In [1]: import numpy as np

In [2]: np.set_printoptions(precision=3, suppress=True, linewidth=140)

In [3]: mat = np.loadtxt("test13.csv", delimiter=",")

In [4]: mat
Out[4]: 
array([[0., 0., 0., 0., 0., 1., 0., 0., 0.],
       [0., 0., 1., 0., 0., 0., 0., 0., 0.],
       [0., 0., 0., 0., 0., 0., 1., 0., 0.],
       [0., 0., 0., 0., 0., 0., 0., 1., 0.],
       [0., 0., 0., 0., 0., 0., 0., 0., 1.],
       [0., 0., 0., 0., 1., 0., 0., 0., 0.],
       [0., 0., 0., 1., 0., 0., 0., 0., 0.],
       [0., 1., 0., 0., 0., 0., 0., 0., 0.],
       [1., 0., 0., 0., 0., 0., 0., 0., 0.]])

In [5]: np.sort(np.abs(np.linalg.eigvals(mat)))[::-1]
Out[5]: array([1., 1., 1., 1., 1., 1., 1., 1., 1.])

In [6]: mat @ np.ones(9)
Out[6]: array([1., 1., 1., 1., 1., 1., 1., 1., 1.])

In [7]: mat.sum(axis=1)
Out[7]: array([1., 1., 1., 1., 1., 1., 1., 1., 1.])

In [8]: pr = np.eye(9)[1]

In [9]: for _ in range(6):
   ...:     pr = pr @ mat
   ...:     print(pr.round(3))
   ...: 
[0. 0. 1. 0. 0. 0. 0. 0. 0.]
[0. 0. 0. 0. 0. 0. 1. 0. 0.]
[0. 0. 0. 1. 0. 0. 0. 0. 0.]
[0. 0. 0. 0. 0. 0. 0. 1. 0.]
[0. 1. 0. 0. 0. 0. 0. 0. 0.]
[0. 0. 1. 0. 0. 0. 0. 0. 0.]

In [10]: out = np.array([[1], [1], [3]])

In [11]: M = np.block([[np.zeros((3, 3)), out], [out.T, np.zeros((1, 1))]])

In [12]: M
Out[12]: 
array([[0., 0., 0., 1.],
       [0., 0., 0., 1.],
       [0., 0., 0., 3.],
       [1., 1., 3., 0.]])

In [13]: gram = M.T @ M

In [14]: np.trace(gram), (M ** 2).sum()
Out[14]: (np.float64(22.0), np.float64(22.0))

In [15]: np.linalg.svd(M, compute_uv=False) ** 2
Out[15]: array([11., 11.,  0.,  0.])

In [16]: print(np.allclose(gram, gram.T))
True

In [17]: out = np.array([[2], [4]])

In [18]: X = np.block([[np.zeros((2, 2)), out], [out.T, np.zeros((1, 1))]])

In [19]: X
Out[19]: 
array([[0., 0., 2.],
       [0., 0., 4.],
       [2., 4., 0.]])

In [20]: ev, evecs = np.linalg.eigh(X)

In [21]: np.round(evecs.T @ evecs, 3) + 0
Out[21]: 
array([[1., 0., 0.],
       [0., 1., 0.],
       [0., 0., 1.]])

In [22]: np.abs(evecs[:, -1])
Out[22]: array([0.316, 0.632, 0.707])

In [23]: proj = np.triu(np.array([[2, 1, 2], [1, 0, 1], [1, 2, 0]]), 1) + np.eye(3)

In [24]: out = proj @ X @ np.linalg.inv(proj)

In [25]: np.linalg.matrix_rank(out)
Out[25]: np.int64(2)

In [26]: print(proj @ X - X @ proj)
[[ 4.  8.  4.]
 [ 2.  4.  0.]
 [ 0. -2. -8.]]
